% python3 -q
>>> import numpy as np
>>> np.set_printoptions(precision=2, suppress=True, linewidth=120)
>>> def tidy(a):
...     return np.round(a, 2) + 0
... 
>>> data = np.loadtxt("dump.csv", delimiter=",")
>>> tidy(data)
array([[ 0.13,  0.38,  1.13,  0.38,  0.17, -1.53, -1.43,  0.52,  1.65],
       [-0.38,  0.59,  0.68, -1.09,  0.26,  0.59,  0.  , -2.36,  0.94],
       [-1.75, -1.27, -0.15, -0.9 , -0.87, -0.55, -1.34, -0.2 , -0.77],
       [ 0.88,  1.23, -0.72,  0.21, -1.9 , -1.14, -0.17, -0.89, -0.64],
       [-1.38,  0.37,  0.82,  2.13, -0.93,  0.89,  0.15, -0.27,  0.1 ],
       [ 1.5 , -1.86,  1.4 ,  0.13, -1.01,  0.28,  0.17, -0.41, -0.03],
       [-0.38,  0.24, -0.18, -1.18, -1.62,  0.67,  0.81,  1.2 ,  1.49],
       [ 0.75,  0.84,  0.25, -0.34, -0.18,  1.77, -1.95,  0.52, -0.54],
       [-0.38,  1.  ,  1.99, -0.87,  0.03, -0.5 ,  0.78,  0.62, -1.36]])
>>> u, r1 = data[0], data[4]
>>> u @ r1
np.float64(0.0)
>>> pr = (u @ r1) / (u @ u) * u
>>> pr
array([ 0.,  0.,  0.,  0.,  0., -0., -0.,  0.,  0.])
>>> print(tidy(r1 - pr))
[-1.38  0.37  0.82  2.13 -0.93  0.89  0.15 -0.27  0.1 ]
>>> np.linalg.matrix_rank(np.outer(u, r1))
np.int64(1)
>>> u = np.array([2, -2, 1, 2, -1, 2, 2, 2, 0])
>>> out = data + np.outer(u, np.eye(9)[6])
>>> print(tidy(out))
[[ 0.13  0.38  1.13  0.38  0.17 -1.53  0.57  0.52  1.65]
 [-0.38  0.59  0.68 -1.09  0.26  0.59 -2.   -2.36  0.94]
 [-1.75 -1.27 -0.15 -0.9  -0.87 -0.55 -0.34 -0.2  -0.77]
 [ 0.88  1.23 -0.72  0.21 -1.9  -1.14  1.83 -0.89 -0.64]
 [-1.38  0.37  0.82  2.13 -0.93  0.89 -0.85 -0.27  0.1 ]
 [ 1.5  -1.86  1.4   0.13 -1.01  0.28  2.17 -0.41 -0.03]
 [-0.38  0.24 -0.18 -1.18 -1.62  0.67  2.81  1.2   1.49]
 [ 0.75  0.84  0.25 -0.34 -0.18  1.77  0.05  0.52 -0.54]
 [-0.38  1.    1.99 -0.87  0.03 -0.5   0.78  0.62 -1.36]]
>>> print(tidy(np.linalg.det(out) / np.linalg.det(data)), tidy(1 + np.linalg.solve(data, u)[6]))
0.26 0.26
